% ipython --no-banner

In [1]: import numpy as np

In [2]: np.set_printoptions(suppress=True, linewidth=140)

In [3]: F = np.load("run18.npy")

In [4]: F
Out[4]: 
array([[ 2.3,  0.6, -4.7,  1.5, -0.4,  0.4,  0. , -2.3,  1.8,  2.9, -2.6],
       [ 2.6,  1.1,  0.7, -0.7,  1.8, -1.2,  0. , -0.7,  0.4,  1.4, -0.3],
       [ 0.1, -0.5, -0.3, -0.7,  1.3,  0.2,  0.6,  2.3,  1.5,  0. , -1. ],
       [-1. ,  1.3, -1.7, -0.4,  0.6, -1.5, -0.7, -0.8,  0.7,  0.2,  0.3],
       [ 2.9,  0.7,  1.5, -1.3,  0.3, -0.5, -1.4, -0.7, -0.5,  0.5,  0.7],
       [-0.5, -4.3,  2.7,  2.5, -4.4,  6.3,  1.4, -1. , -4.6, -2.2, -0.4],
       [-3.2,  1. ,  0. , -0.8,  0.1, -1.7, -0.3,  0.3, -0.2, -1.5,  1.8],
       [-8.3,  0.1,  0.7,  0.1, -4.3,  3.1,  0. , -2.9, -4.3, -5.1,  1.1],
       [-0.7, -1.2,  3.2, -2.1,  0.9,  0.2,  0.3,  0.4, -1.7, -1.8,  0.6],
       [ 1.4,  2.3, -2.9, -0.5,  1.1, -1.7, -0.9,  1.3,  2.5,  2.1, -0.9],
       [-1.1, -3.3,  1. ,  0.1, -0.2,  2.5,  2.1,  0.1, -2.4, -0.3, -2.5],
       [-1.9,  0.7,  1.9, -1.3,  2.3, -1.9,  0.7,  0.7,  0.5, -0.9,  1. ],
       [ 1.1, -1.5,  4.9, -1.7,  1.2, -0.4,  0.1,  1.5, -1.5, -0.8,  1.7],
       [-1.1,  3.3, -1.3, -0.9,  2.2, -3.4, -0.9, -0.6,  2.4,  0.8,  0.6],
       [ 0.4, -2.4,  1.2,  2. , -1.5,  1.5,  1.1,  0.3, -1.5, -1.5,  0.5],
       [-0.6, -1.6,  5.2,  0. ,  1. , -0.6,  1.2,  5.1, -0.2, -1.9,  2.6],
       [-2.7, -0.2, -0.1,  1.3,  1.3, -0.2,  1.7, -1.4,  1.1, -1. , -0.1],
       [-4.3, -0.9,  1.8,  0.8, -3. ,  2.2,  0.7, -3.1, -4. , -2.6,  1.4],
       [ 1.2,  1.3, -2.1, -0.4,  1.8, -2.2, -0.7,  0.4,  3. ,  0.9,  0.1],
       [-3.2,  2.1, -4.2,  0.3, -0.8,  0.1,  0. , -2.9,  0.1,  0.5, -2.2],
       [ 5.2,  3.2, -1.8, -0.4,  3.5, -3.8, -1. , -0.8,  3.9,  4.9, -1.2],
       [ 2.8, -3.5,  7.5, -0.3,  0.9,  1.9,  1.4,  1. , -3.5, -0.8,  1.1],
       [-5. , -1.3,  1. ,  0.3, -1.7,  1.4,  1.8,  0.6, -2.3, -3.3,  0.8],
       [-0.9,  1.7,  0.5, -1.1,  1.1, -2.2, -1.2,  2.1,  2. , -0.9,  2. ],
       [-3.9, -0.2, -1.7,  0.7, -1.8,  1.5,  0.7,  0.1, -0.4, -1.6, -0.3],
       [-3.3, -1.9, -0.9,  0.5, -1.6,  3. ,  1. , -1.2, -1.4, -1.7, -1.3],
       [ 2.1,  2.3, -0.8, -1.6,  1.5, -3. , -1.4, -1.7,  1.1,  3.6, -1. ],
       [-1.6,  2.1, -2. , -1.2,  1.2, -1.9, -1.2, -0.7,  1.8, -0.2,  0. ],
       [ 0.1, -1.7,  0.8, -0.3, -1.5,  1.3,  0.2,  0.8, -1.9, -1. ,  0.1],
       [-5.3,  2.6, -3.6, -1.2, -0.3, -2.3, -1. , -0.6,  1.4,  0.1,  0.2],
       [-1. ,  1.3, -0.5, -0.9,  0.8, -0.8,  0.1,  0.9,  0.9,  1.1, -1. ],
       [ 8.3, -0.3, -1.9,  0.3,  2. , -2.1, -0.7, -0.2,  2.4,  4.7, -1.8],
       [-2.4,  1.1, -1.5, -0.8, -2.5,  0.7, -0.9, -0.8, -2. , -0.8,  0. ],
       [-4.3,  0.6,  1.2, -1. , -1.1,  0.5, -0.9, -2.4, -2.8, -2.6,  0.8],
       [-1.7, -1.2, -0.5,  0.5, -0.1,  1.4,  0.6,  0.5,  0.6, -1.1, -0.3],
       [-1.2,  2.4, -0.2, -2.1,  1.5, -2.2, -0.7,  0.1,  0.9,  0.4,  0.2],
       [-1.3, -2.8,  2.3,  1.5, -1.6,  3.2,  1.5,  0.7, -2.8, -2.8,  0.6],
       [ 0.7,  3.5, -1.1, -2.6,  4.4, -4.1, -1.5,  0.4,  3.5,  2.6, -0.3]])

In [5]: np.count_nonzero(F)
Out[5]: np.int64(409)

In [6]: np.round(np.linalg.norm(F), 1)
Out[6]: np.float64(41.0)

In [7]: np.round(F.mean(axis=0), 1) + 0
Out[7]: array([-0.8,  0.2,  0.1, -0.3,  0.2, -0.2,  0. , -0.1, -0.1, -0.3,  0. ])

In [8]: np.round(F.sum(axis=0), 1)
Out[8]: array([-29.3,   6.5,   4.3, -11.9,   6. ,  -6.3,   1.8,  -5.2,  -5.5,  -9.7,   1. ])

In [9]: np.abs(F).max()
Out[9]: np.float64(8.3)

In [10]: F[:, 11]
Traceback (most recent call last):
  Cell In[10], line 1
    F[:, 11]
IndexError: index 11 is out of bounds for axis 1 with size 11


In [11]: np.linalg.matrix_rank(F)
Out[11]: np.int64(11)

In [12]: cent = F[[13, 34]].astype(float)

In [13]: for _ in range(5):
    ...:     labels = np.linalg.norm(F[:, None] - cent, axis=-1).argmin(axis=1)
    ...:     cent = np.array([F[labels == j].mean(axis=0) for j in range(2)])
    ...: 

In [14]: labels
Out[14]: array([0, 0, 0, 0, 0, 1, 1, 1, 1, 0, 1, 0, 1, 0, 1, 1, 1, 1, 0, 0, 0, 1, 1, 0, 1, 1, 0, 0, 1, 0, 0, 0, 1, 1, 1, 0, 1, 0])

In [15]: cent.round(1)
Out[15]: 
array([[ 0.5,  1.7, -1.3, -0.8,  1.4, -1.8, -0.6, -0.2,  1.6,  1.3, -0.4],
       [-2. , -1.3,  1.5,  0.2, -1. ,  1.5,  0.7, -0.1, -1.9, -1.8,  0.4]])

In [16]: np.abs(cent[1] - cent[0]).argmax()
Out[16]: np.int64(8)

In [17]: np.round(cent[1] - cent[0], 1)
Out[17]: array([-2.6, -3. ,  2.8,  1. , -2.4,  3.3,  1.3,  0.1, -3.5, -3.1,  0.8])
